$ python3 -q
>>> import numpy as np
>>> from numpy import linalg as LA
>>> np.set_printoptions(suppress=True, linewidth=100)
>>> A = np.loadtxt("arr.csv", delimiter=",")
>>> print(A)
[[ 3. -2.  2.  3.  0.]
 [ 6. -4.  1.  2.  1.]
 [ 6. -2. -1.  5. -1.]
 [ 3. -2. -3.  4. -4.]
 [ 3. -2. -4.  6. -2.]
 [ 1. -1. -7.  9.  1.]
 [ 0. -4. -5.  8. -2.]
 [ 3. -7. -5.  8.  1.]
 [ 1. -4. -6.  5.  2.]
 [ 2. -2. -4.  8.  4.]
 [-1. -1. -5. 11.  7.]
 [-1. -1. -4. 14.  4.]
 [-1. -2. -7. 16.  6.]
 [ 0. -5. -9. 16.  7.]
 [-2. -2. -6. 18.  5.]
 [-5.  0. -7. 18.  4.]
 [-3.  1. -5. 18.  5.]
 [-5.  4. -4. 19.  3.]
 [-5.  3. -4. 22.  3.]
 [-5.  5. -6. 21.  2.]
 [-3.  4. -4. 18.  2.]
 [-3.  2. -3. 18.  0.]
 [-1.  1. -6. 18. -3.]
 [-3.  1. -3. 16. -2.]
 [-4.  2.  0. 18. -2.]
 [-5.  3.  3. 17. -1.]
 [-6.  5.  0. 20. -3.]
 [-6.  7.  0. 22. -1.]
 [-3.  5.  1. 20. -1.]
 [-6.  2.  4. 19. -4.]
 [-7.  5.  5. 20. -3.]
 [-6.  7.  2. 17. -1.]
 [-9. 10.  5. 18.  1.]
 [-8.  7.  7. 18. -2.]
 [-6.  8.  6. 15. -5.]
 [-7.  7.  7. 15. -5.]
 [-8. 10. 10. 14. -8.]
 [-6.  9.  7. 17. -5.]]
>>> u = np.array([0, 1])
>>> print(np.polyval(u, A[32]))
[1. 1. 1. 1. 1.]
>>> hat = A @ LA.solve(A.T @ A, A.T)
>>> print(LA.matrix_rank(np.eye(38) - hat))
33
>>> print(np.allclose(hat @ hat, hat))
True
>>> Xc = A - A.mean(axis=0)
>>> evecs = LA.svd(Xc)[2][:2]
>>> out = Xc - Xc @ evecs.T @ evecs
>>> print(np.round((Xc @ evecs.T).std(axis=0), 3))
[8.115 5.502]
>>> print(round(LA.norm(out) / LA.norm(Xc), 3))
0.279
>>> print(np.round(np.diag(evecs.T @ evecs), 3))
[0.226 0.277 0.535 0.699 0.263]
>>> print(np.round(out.std(axis=0), 3))
[1.049 1.288 1.163 0.857 1.8  ]
>>> print(np.round(np.cov(Xc @ evecs.T, rowvar=False), 3) + 0)
[[67.634  0.   ]
 [ 0.    31.088]]
>>> Xc = A - A.mean(axis=0)
>>> left, s, vt = LA.svd(Xc, full_matrices=False)
>>> print(s.round(3))
[50.024 33.915 12.981  9.355  7.154]
>>> print(LA.matrix_rank(Xc))
5
>>> print(np.round(s ** 2 / (s ** 2).sum(), 3))
[0.632 0.29  0.043 0.022 0.013]
>>> print(np.round(Xc.mean(axis=0), 3) + 0)
[0. 0. 0. 0. 0.]
>>> gram = np.cov(A, rowvar=False)
>>> print(gram.shape)
(5, 5)
>>> print(np.argsort(-A.std(axis=0).round(6), kind="stable"))
[3 2 1 0 4]
>>> F = np.loadtxt("a.csv", delimiter=",")
>>> print(F)
[[0. 3. 0. 3. 0. 3.]
 [0. 0. 0. 0. 0. 0.]
 [0. 3. 0. 3. 0. 3.]
 [0. 3. 0. 3. 0. 3.]
 [0. 0. 0. 0. 0. 0.]
 [0. 3. 0. 3. 0. 3.]]
>>> W1 = np.array([[3, 2], [3, 0], [0, 3], [3, 0], [1, 3], [2, 3]])
>>> beta = np.array([1, 2])
>>> H = np.maximum(F @ W1 + beta, 0)
>>> print(H)
[[25. 11.]
 [ 1.  2.]
 [25. 11.]
 [25. 11.]
 [ 1.  2.]
 [25. 11.]]
>>> print((H > 0).astype(int))
[[1 1]
 [1 1]
 [1 1]
 [1 1]
 [1 1]
 [1 1]]
>>> print(LA.matrix_rank(H))
2
>>> Z = np.array([[-7, -1, -5], [-4, -3, 7]])
>>> print(W1 @ Z)
[[-29  -9  -1]
 [-21  -3 -15]
 [-12  -9  21]
 [-21  -3 -15]
 [-19 -10  16]
 [-26 -11  11]]
>>> print((H @ Z).round(6).argmax(axis=1))
[2 2 2 2 2 2]
>>> print(np.allclose(F[:-1].T @ LA.lstsq(F[:-1].T, F[-1])[0], F[-1]))
True
>>> print(round(np.trace(LA.pinv(F) @ F), 3))
1.0
>>> print(LA.cond(F) > 100)
True
>>> print(LA.matrix_rank(F, rtol=0.1))
1
>>> gram = F.T @ F
>>> print(np.trace(gram), (F ** 2).sum())
108.0 108.0
>>> print(np.allclose(gram, gram.T))
True
>>> print(gram)
[[ 0.  0.  0.  0.  0.  0.]
 [ 0. 36.  0. 36.  0. 36.]
 [ 0.  0.  0.  0.  0.  0.]
 [ 0. 36.  0. 36.  0. 36.]
 [ 0.  0.  0.  0.  0.  0.]
 [ 0. 36.  0. 36.  0. 36.]]
>>> print(np.diag(gram))
[ 0. 36.  0. 36.  0. 36.]
>>> out = np.array([[-9, 9, 7],
...     [1, -9, -2],
...     [5, -1, 6],
...     [-1, 9, -5],
...     [2, -6, 4],
...     [-8, -7, 4]])
>>> print(np.einsum("ik,kj->ji", F, out))
[[-24.   0. -24. -24.   0. -24.]
 [-21.   0. -21. -21.   0. -21.]
 [ -9.   0.  -9.  -9.   0.  -9.]]
